$ ipython --no-banner

In [1]: import numpy as np

In [2]: np.set_printoptions(precision=2, suppress=True, linewidth=120)

In [3]: feats = np.loadtxt("dump.csv", delimiter=",")

In [4]: print(feats)
[[-2.  1.  1.  1.  1.  1.  1.  1.  1.  1.  1.  1.  1.]
 [ 1. -2.  1.  1.  1.  1.  1.  1.  1.  1.  1.  1.  1.]
 [ 1.  1. -2.  1.  1.  1.  1.  1.  1.  1.  1.  1.  1.]
 [ 1.  1.  1. -2.  1.  1.  1.  1.  1.  1.  1.  1.  1.]
 [ 1.  1.  1.  1. -2.  1.  1.  1.  1.  1.  1.  1.  1.]
 [ 1.  1.  1.  1.  1. -2.  1.  1.  1.  1.  1.  1.  1.]
 [ 1.  1.  1.  1.  1.  1. -2.  1.  1.  1.  1.  1.  1.]
 [ 1.  1.  1.  1.  1.  1.  1. -2.  1.  1.  1.  1.  1.]
 [ 1.  1.  1.  1.  1.  1.  1.  1. -2.  1.  1.  1.  1.]
 [ 1.  1.  1.  1.  1.  1.  1.  1.  1. -2.  1.  1.  1.]
 [ 1.  1.  1.  1.  1.  1.  1.  1.  1.  1. -2.  1.  1.]
 [ 1.  1.  1.  1.  1.  1.  1.  1.  1.  1.  1. -2.  1.]
 [ 1.  1.  1.  1.  1.  1.  1.  1.  1.  1.  1.  1. -2.]]

In [5]: print(np.unravel_index(np.abs(feats).argmax(), feats.shape))
(np.int64(0), np.int64(0))

In [6]: print(feats.sum(axis=0))
[10. 10. 10. 10. 10. 10. 10. 10. 10. 10. 10. 10. 10.]

In [7]: print(feats.sum(axis=1))
[10. 10. 10. 10. 10. 10. 10. 10. 10. 10. 10. 10. 10.]

In [8]: print(round(np.linalg.norm(feats), 2))
14.42

In [9]: print(feats.mean(axis=0))
[0.77 0.77 0.77 0.77 0.77 0.77 0.77 0.77 0.77 0.77 0.77 0.77 0.77]

In [10]: w, V = np.linalg.eigh(feats)

In [11]: print(np.linalg.svd(feats, compute_uv=False))
[10.  3.  3.  3.  3.  3.  3.  3.  3.  3.  3.  3.  3.]

In [12]: print(np.linalg.eigvalsh(feats @ feats))
[  9.   9.   9.   9.   9.   9.   9.   9.   9.   9.   9.   9. 100.]

In [13]: print(np.linalg.eigvalsh(feats + -1 * np.eye(13)))
[-4. -4. -4. -4. -4. -4. -4. -4. -4. -4. -4. -4.  9.]

In [14]: F = np.array([[2, 2, 2, 2, 2],
    ...:     [2, 4, 4, 4, 4],
    ...:     [2, 4, 6, 6, 6],
    ...:     [2, 4, 6, 8, 8],
    ...:     [2, 4, 6, 8, 10]])

In [15]: # symmetric

In [16]: M2 = F / np.linalg.norm(F, axis=1, keepdims=True)

In [17]: gram = M2 @ M2.T

In [18]: print(gram)
[[1.   0.98 0.95 0.92 0.9 ]
 [0.98 1.   0.99 0.97 0.95]
 [0.95 0.99 1.   0.99 0.98]
 [0.92 0.97 0.99 1.   0.99]
 [0.9  0.95 0.98 0.99 1.  ]]

In [19]: print(np.linalg.norm(M2, axis=1))
[1. 1. 1. 1. 1.]

In [20]: w, V = np.linalg.eigh(F)

In [21]: print(np.abs(V[:, -1]))
[0.17 0.33 0.46 0.55 0.6 ]

In [22]: print(V @ np.diag(w) @ V.T)
[[ 2.  2.  2.  2.  2.]
 [ 2.  4.  4.  4.  4.]
 [ 2.  4.  6.  6.  6.]
 [ 2.  4.  6.  8.  8.]
 [ 2.  4.  6.  8. 10.]]

In [23]: print(np.linalg.eigvalsh(F + 4 * np.eye(5)))
[ 4.54  4.71  5.17  6.9  28.69]

In [24]: print(w)
[ 0.54  0.71  1.17  2.9  24.69]

In [25]: print(np.linalg.svd(F, compute_uv=False))
[24.69  2.9   1.17  0.71  0.54]

In [26]: E = np.load("layer4.npy")

In [27]: print(E)
[[-10.35  -5.98   9.8   -9.    -4.96  -4.07  10.68   9.69   9.49  11.97  -9.31 -10.32]
 [ -9.61  -4.44  10.25  -9.39  -4.59  -6.2    7.34   9.6    9.2   11.32 -10.22  -9.14]
 [-10.28  -5.38  10.88  -9.93  -5.17  -4.78  10.18  10.48   9.1   10.42  -8.21 -10.34]
 [-10.61  -5.21   8.57 -11.21  -4.12  -3.96   9.37   9.72  10.02  10.62  -9.2  -10.36]
 [-10.02  -4.3    9.53 -12.07  -5.53  -4.88   9.75  12.87  10.49   9.14 -12.04 -10.16]
 [-10.03  -5.26   8.77  -8.8   -4.42  -5.42   9.86  10.48   9.1    9.95  -9.96 -10.86]
 [ -9.1   -5.46   9.69 -10.52  -6.05  -4.52   9.81  10.07   9.72  11.11  -9.84  -9.83]
 [-10.65  -8.52  10.85  -9.81  -5.22  -6.05  10.19  10.85  10.37   9.6  -11.63 -11.04]
 [-10.99  -4.86   8.7  -10.17  -3.53  -5.36   9.78   9.62   8.77   9.89 -10.52  -9.73]
 [-10.26  -4.46  10.46  -9.38  -5.1   -4.17  10.25   8.26   9.09   9.64 -10.97 -10.61]
 [-10.2   -4.23   9.23 -10.39  -4.44  -4.05   8.46   9.5   10.26  10.53 -10.62  -7.8 ]
 [ -8.94  -4.56  10.59  -8.22  -5.06  -4.6   10.86  10.29   9.79  11.03  -8.71  -8.91]
 [-11.83  -3.89   8.73 -10.26  -4.84  -5.14  10.52  10.55   9.72  12.23 -10.48 -11.84]
 [-11.24  -2.81  11.26  -8.21  -5.13  -3.76  11.82  10.57   8.79   9.69  -9.22  -9.43]
 [ -8.68  -4.99  10.17  -9.64  -6.95  -4.54   8.84  10.05  11.58  10.19 -11.14 -12.08]
 [ -9.56  -5.78   7.67 -11.36  -3.12  -3.88   9.85   9.49  10.52  10.28 -10.84 -10.34]
 [ -9.48  -4.82   9.36 -11.05  -5.24  -3.62  11.88  10.21   9.45   8.43 -10.91 -10.01]
 [-10.98  -5.37  12.07 -11.04  -5.52  -5.63  10.78   9.71   9.05  10.6   -9.37  -8.73]
 [ -9.74  -3.88  11.62 -10.06  -5.01  -5.96   8.92   9.95   8.37  10.01 -11.93  -8.74]
 [-12.43  -2.14  10.58  -8.05  -4.21  -6.     8.84   9.36   9.67  11.11 -11.45 -11.2 ]
 [-10.82  -5.69   9.89  -8.65  -4.49  -5.07   9.66  10.1    9.82   9.67  -9.31  -9.14]
 [ -8.1   -4.35   9.03  -9.48  -5.82  -4.62  10.27  10.44   9.27   8.13 -11.19  -9.68]
 [ -8.57  -3.83  10.03  -9.7   -5.97  -3.53   9.89  11.17  11.01  10.59  -8.94  -9.9 ]
 [ -9.78  -5.25   9.56  -9.49  -4.98  -4.38  11.    12.15  11.28  10.27 -11.82  -9.61]
 [ -9.91  -6.46   8.06  -9.87  -6.93  -5.52  11.07  10.44   9.56   9.76 -10.8  -10.79]]

In [28]: cen = E - E.mean(axis=0)

In [29]: V = np.linalg.svd(cen)[2][:1]

In [30]: M2 = cen - cen @ V.T @ V

In [31]: print(np.linalg.norm(M2, axis=1).round(6).argmax())
7

In [32]: print(np.diag(V.T @ V))
[0.11 0.2  0.13 0.13 0.04 0.02 0.03 0.08 0.08 0.08 0.07 0.03]

In [33]: print(np.cov(cen @ V.T, rowvar=False))
2.522702331247041

In [34]: print(M2.std(axis=0))
[0.85 0.97 0.91 0.84 0.82 0.77 0.97 0.78 0.66 0.82 0.98 0.93]
